$ ipython --no-banner

In [1]: import numpy as np

In [2]: from numpy import linalg as LA

In [3]: np.set_printoptions(suppress=True, linewidth=160)

In [4]: rd = lambda a: np.round(a, 4) + 0

In [5]: W0 = np.array([[-1, 0, 0, 0, 0, -2, 0],
   ...:     [0, 2, 0, -2, 1, 0, -2],
   ...:     [0, -1, -1, -1, 0, 0, 1],
   ...:     [0, 1, 0, 2, -2, 0, -1],
   ...:     [0, -1, 0, -2, 1, 0, 1],
   ...:     [0, 0, 0, 0, 0, 0, 0],
   ...:     [0, 1, -2, 1, 0, 0, 0]])

In [6]: print(W0)
[[-1  0  0  0  0 -2  0]
 [ 0  2  0 -2  1  0 -2]
 [ 0 -1 -1 -1  0  0  1]
 [ 0  1  0  2 -2  0 -1]
 [ 0 -1  0 -2  1  0  1]
 [ 0  0  0  0  0  0  0]
 [ 0  1 -2  1  0  0  0]]

In [7]: # rank 6

In [8]: print(LA.cond(W0) > 100)
True

In [9]: r = LA.matrix_rank(W0)

In [10]: print(r)
6

In [11]: null = LA.svd(W0)[2][r:].T

In [12]: print([int(LA.matrix_rank(np.delete(W0, i, axis=0))) for i in range(7)])
[5, 5, 5, 5, 5, 6, 5]

In [13]: print(null[:, 0] / null[np.abs(null[:, 0]).round(6).argmax(), 0])
[ 1.   0.   0.   0.   0.  -0.5  0. ]

In [14]: print([int(LA.matrix_rank(W0[:i])) for i in range(1, len(W0) + 1)])
[1, 2, 3, 4, 5, 5, 6]

In [15]: print([int(LA.matrix_rank(W0[:, :j + 1])) for j in range(7)])
[1, 2, 3, 4, 5, 5, 6]

In [16]: print(np.allclose(W0 @ null, 0))
True

In [17]: rng = np.random.default_rng(32)

In [18]: labels = rng.permutation(7)

In [19]: print(labels)
[6 1 5 2 0 3 4]

In [20]: Y = W0[labels][:, labels]

In [21]: print(rd(np.sort(np.abs(LA.eigvals(Y)))))
[0.     0.6991 0.6991 1.     1.5484 2.8157 2.8157]

In [22]: print(np.allclose(Y, W0))
False

In [23]: print(rd(LA.det(Y)), rd(LA.det(W0[labels])))
0.0 0.0

In [24]: print(Y)
[[ 0  1  0 -2  0  1  0]
 [-2  2  0  0  0 -2  1]
 [ 0  0  0  0  0  0  0]
 [ 1 -1  0 -1  0 -1  0]
 [ 0  0 -2  0 -1  0  0]
 [-1  1  0  0  0  2 -2]
 [ 1 -1  0  0  0 -2  1]]

In [25]: print(np.abs(np.diag(LA.qr(W0)[1])) > 1e-9)
[ True  True  True  True  True False  True]

In [26]: print(LA.lstsq(W0[:-1].T, W0[-1])[2])
5

In [27]: print(np.allclose(W0[:-1].T @ LA.lstsq(W0[:-1].T, W0[-1])[0], W0[-1]))
False

In [28]: print(rd(np.trace(LA.pinv(W0) @ W0)))
6.0

In [29]: print(np.unique(W0.round(6), axis=0).shape)
(7, 7)

In [30]: E = np.load("sample10.npy")

In [31]: print(E)
[[0 0 1 0 0 0 0 0 0 0 0 0]
 [0 0 0 0 0 0 0 0 0 0 0 0]
 [0 0 0 0 0 0 0 0 0 0 0 0]
 [0 0 0 0 0 0 0 0 0 0 0 0]
 [0 0 0 0 0 0 3 0 0 0 0 0]
 [0 0 0 0 3 0 0 0 0 0 0 0]
 [0 0 0 0 0 0 0 0 0 0 2 0]
 [0 0 0 0 0 0 0 0 0 0 0 0]
 [3 0 0 0 0 0 0 0 0 0 0 0]
 [0 0 0 0 0 0 0 0 0 0 0 0]
 [0 0 0 0 0 0 0 0 0 2 0 0]
 [0 3 0 0 0 0 0 0 0 0 0 0]]

In [32]: # null space of dimension 5

In [33]: print(rd(LA.det(E)))
0.0

In [34]: print(rd(np.abs(LA.eigvals(E)).max()))
0.0

In [35]: print(E @ E)
[[0 0 0 0 0 0 0 0 0 0 0 0]
 [0 0 0 0 0 0 0 0 0 0 0 0]
 [0 0 0 0 0 0 0 0 0 0 0 0]
 [0 0 0 0 0 0 0 0 0 0 0 0]
 [0 0 0 0 0 0 0 0 0 0 6 0]
 [0 0 0 0 0 0 9 0 0 0 0 0]
 [0 0 0 0 0 0 0 0 0 4 0 0]
 [0 0 0 0 0 0 0 0 0 0 0 0]
 [0 0 3 0 0 0 0 0 0 0 0 0]
 [0 0 0 0 0 0 0 0 0 0 0 0]
 [0 0 0 0 0 0 0 0 0 0 0 0]
 [0 0 0 0 0 0 0 0 0 0 0 0]]

In [36]: E.inv()
Traceback (most recent call last):
  Cell In[36], line 1
    E.inv()
AttributeError: 'numpy.ndarray' object has no attribute 'inv'


In [37]: print(np.allclose(E @ E.T, E.T @ E))
False

In [38]: print((E + E.T) / 2)
[[0.  0.  0.5 0.  0.  0.  0.  0.  1.5 0.  0.  0. ]
 [0.  0.  0.  0.  0.  0.  0.  0.  0.  0.  0.  1.5]
 [0.5 0.  0.  0.  0.  0.  0.  0.  0.  0.  0.  0. ]
 [0.  0.  0.  0.  0.  0.  0.  0.  0.  0.  0.  0. ]
 [0.  0.  0.  0.  0.  1.5 1.5 0.  0.  0.  0.  0. ]
 [0.  0.  0.  0.  1.5 0.  0.  0.  0.  0.  0.  0. ]
 [0.  0.  0.  0.  1.5 0.  0.  0.  0.  0.  1.  0. ]
 [0.  0.  0.  0.  0.  0.  0.  0.  0.  0.  0.  0. ]
 [1.5 0.  0.  0.  0.  0.  0.  0.  0.  0.  0.  0. ]
 [0.  0.  0.  0.  0.  0.  0.  0.  0.  0.  1.  0. ]
 [0.  0.  0.  0.  0.  0.  1.  0.  0.  1.  0.  0. ]
 [0.  1.5 0.  0.  0.  0.  0.  0.  0.  0.  0.  0. ]]

In [39]: print(rd(np.sort(np.abs(LA.eigvals(E)))))
[0. 0. 0. 0. 0. 0. 0. 0. 0. 0. 0. 0.]

In [40]: print(LA.matrix_power(E, 2))
[[0 0 0 0 0 0 0 0 0 0 0 0]
 [0 0 0 0 0 0 0 0 0 0 0 0]
 [0 0 0 0 0 0 0 0 0 0 0 0]
 [0 0 0 0 0 0 0 0 0 0 0 0]
 [0 0 0 0 0 0 0 0 0 0 6 0]
 [0 0 0 0 0 0 9 0 0 0 0 0]
 [0 0 0 0 0 0 0 0 0 4 0 0]
 [0 0 0 0 0 0 0 0 0 0 0 0]
 [0 0 3 0 0 0 0 0 0 0 0 0]
 [0 0 0 0 0 0 0 0 0 0 0 0]
 [0 0 0 0 0 0 0 0 0 0 0 0]
 [0 0 0 0 0 0 0 0 0 0 0 0]]

In [41]: print(np.allclose(E, E.T))
False

In [42]: LA.determinant(E)
Traceback (most recent call last):
  Cell In[42], line 1
    LA.determinant(E)
AttributeError: module 'numpy.linalg' has no attribute 'determinant'


In [43]: t3 = np.stack([E, 2 * E, E[::-1]])

In [44]: print(LA.matrix_rank(t3.reshape(3, -1)))
2

In [45]: print(rd(LA.norm(t3, axis=(1, 2))))
[ 6.7082 13.4164  6.7082]

In [46]: print(t3.shape)
(3, 12, 12)

In [47]: data = np.loadtxt("block16.csv", delimiter=",")

In [48]: print(data)
[[-3.  0.  0.  0.]
 [ 1. -1.  0.  0.]
 [ 0.  0. -3.  0.]
 [ 0.  0.  1. -1.]]

In [49]: # triangular

In [50]: print((data != 0).astype(int))
[[1 0 0 0]
 [1 1 0 0]
 [0 0 1 0]
 [0 0 1 1]]

In [51]: print((LA.matrix_power((data != 0) + (data.T != 0) + np.eye(4), 4) > 0).astype(int))
[[1 1 0 0]
 [1 1 0 0]
 [0 0 1 1]
 [0 0 1 1]]
